In [1]: import numpy as np

In [2]: np.set_printoptions(suppress=True, linewidth=160)

In [3]: A = np.loadtxt("arr.csv", delimiter=",")

In [4]: A
Out[4]: 
array([[0., 1.],
       [1., 0.]])

In [5]: Q = A.astype(float).copy()

In [6]: for j in range(2):
   ...:     Q[:, j] -= Q[:, :j] @ (Q[:, :j].T @ Q[:, j])
   ...:     Q[:, j] /= np.linalg.norm(Q[:, j])
   ...: 

In [7]: Q.T @ Q
Out[7]: 
array([[1., 0.],
       [0., 1.]])

In [8]: Q.T @ A
Out[8]: 
array([[1., 0.],
       [0., 1.]])

In [9]: X = np.array([[0, 0, -2], [0, 0, -1], [0, 0, 0]])

In [10]: # triangular: eigenvalues sit on the diagonal

In [11]: np.kron(np.eye(2, dtype=int), X)
Out[11]: 
array([[ 0,  0, -2,  0,  0,  0],
       [ 0,  0, -1,  0,  0,  0],
       [ 0,  0,  0,  0,  0,  0],
       [ 0,  0,  0,  0,  0, -2],
       [ 0,  0,  0,  0,  0, -1],
       [ 0,  0,  0,  0,  0,  0]])

In [12]: np.round(np.linalg.det(X[::-1]), 2)
Out[12]: np.float64(0.0)

In [13]: round(float(np.linalg.det(2 * X)), 2), np.round(np.linalg.det(X), 2)
Out[13]: (0.0, np.float64(0.0))

In [14]: np.poly(X)
Out[14]: array([1., 0., 0., 0.])

In [15]: np.linalg.matrix_rank(X, rtol=0.1)
Out[15]: np.int64(1)

In [16]: np.argsort(-np.linalg.norm(X, axis=0).round(6), kind="stable")[:3]
Out[16]: array([2, 0, 1])

In [17]: np.round(np.linalg.eigvals(A), 2)
Out[17]: array([ 1., -1.])

In [18]: np.round(np.linalg.eigvals(A).sum().real, 2)
Out[18]: np.float64(0.0)

In [19]: left, s, Vt = np.linalg.svd(X)

In [20]: np.argmax(s[:-1] / (s[1:] + 1e-6)) + 1
Out[20]: np.int64(1)

In [21]: A2 = left[:, :1] @ np.diag(s[:1]) @ Vt[:1]

In [22]: A2.round(2)
Out[22]: 
array([[ 0.,  0., -2.],
       [ 0.,  0., -1.],
       [ 0.,  0.,  0.]])

In [23]: round(float(np.linalg.norm(X - A2) / np.linalg.norm(X)), 2)
Out[23]: 0.0

In [24]: np.linalg.matrix_rank(X, rtol=0.05)
Out[24]: np.int64(1)

In [25]: M = np.loadtxt("sample14.csv", delimiter=",")

In [26]: M.round(2)
Out[26]: 
array([[0.28, 0.28, 0.28, 0.2 ],
       [0.28, 0.28, 0.28, 0.2 ],
       [0.28, 0.28, 0.28, 0.2 ],
       [0.2 , 0.2 , 0.2 , 0.15]])

In [27]: # a projection of rank 1

In [28]: A.sum(axis=0)
Out[28]: array([1., 1.])

In [29]: Lm = np.diag(A.sum(axis=1)) - A

In [30]: Lm @ np.ones(2)
Out[30]: array([0., 0.])

In [31]: (np.linalg.eigvalsh(Lm) < 1e-8).sum()
Out[31]: np.int64(1)

In [32]: np.linalg.matrix_rank(Lm)
Out[32]: np.int64(1)

In [33]: J = np.loadtxt("case13.csv", delimiter=",")

In [34]: J
Out[34]: 
array([[-10.,   0.,   0.,  -5.],
       [-16.,   0.,   0.,  -8.],
       [  0.,   0.,   0.,   0.]])

In [35]: left, s, Vt = np.linalg.svd(J)

In [36]: s.round(2) + 0
Out[36]: array([21.1,  0. ,  0. ])

In [37]: np.argmax(s[:-1] / (s[1:] + 1e-6)) + 1
Out[37]: np.int64(1)

In [38]: A2 = left[:, :1] @ np.diag(s[:1]) @ Vt[:1]

In [39]: A2.round(2)
Out[39]: 
array([[-10.,   0.,   0.,  -5.],
       [-16.,   0.,   0.,  -8.],
       [  0.,   0.,   0.,   0.]])

In [40]: F = np.loadtxt("out12.csv", delimiter=",")

In [41]: F.round(2)
Out[41]: 
array([[ 1.95,  0.19, -0.38,  0.07],
       [ 0.19,  1.3 ,  1.35, -0.24],
       [-0.38,  1.35,  1.84,  0.41],
       [ 0.07, -0.24,  0.41,  1.92]])

In [42]: # symmetric, so the eigenvalues are real

In [43]: ev, V = np.linalg.eigh(F)

In [44]: ev.round(2) + 0
Out[44]: array([0., 2., 2., 3.])

In [45]: np.round(V.T @ F @ V, 2) + 0
Out[45]: 
array([[0., 0., 0., 0.],
       [0., 2., 0., 0.],
       [0., 0., 2., 0.],
       [0., 0., 0., 3.]])

In [46]: np.abs(V[:, -1]).round(6).argmax()
Out[46]: np.int64(2)

In [47]: np.round(np.linalg.eigvalsh(F + -3 * np.eye(4)), 2) + 0
Out[47]: array([-3., -1., -1.,  0.])

In [48]: np.round(V @ np.diag(ev) @ V.T, 2)
Out[48]: 
array([[ 1.95,  0.19, -0.38,  0.07],
       [ 0.19,  1.3 ,  1.35, -0.24],
       [-0.38,  1.35,  1.84,  0.41],
       [ 0.07, -0.24,  0.41,  1.92]])

In [49]: np.round(np.abs(V[:, -1]), 2)
Out[49]: array([0.17, 0.58, 0.78, 0.16])

In [50]: np.linalg.cond(F) > 100
Out[50]: np.True_

In [51]: np.argsort(-np.linalg.norm(F, axis=0).round(6), kind="stable")[:3]
Out[51]: array([2, 0, 3])

In [52]: np.round(np.poly(F), 2)
Out[52]: array([  1.,  -7.,  16., -12.,   0.])

In [53]: round(np.linalg.eigvals(F).sum().real, 2)
Out[53]: np.float64(7.0)

In [54]: np.round(np.linalg.eigvals(F), 2)
Out[54]: array([0., 2., 3., 2.])

In [55]: round(np.einsum("ii->", F), 2)
Out[55]: np.float64(7.0)
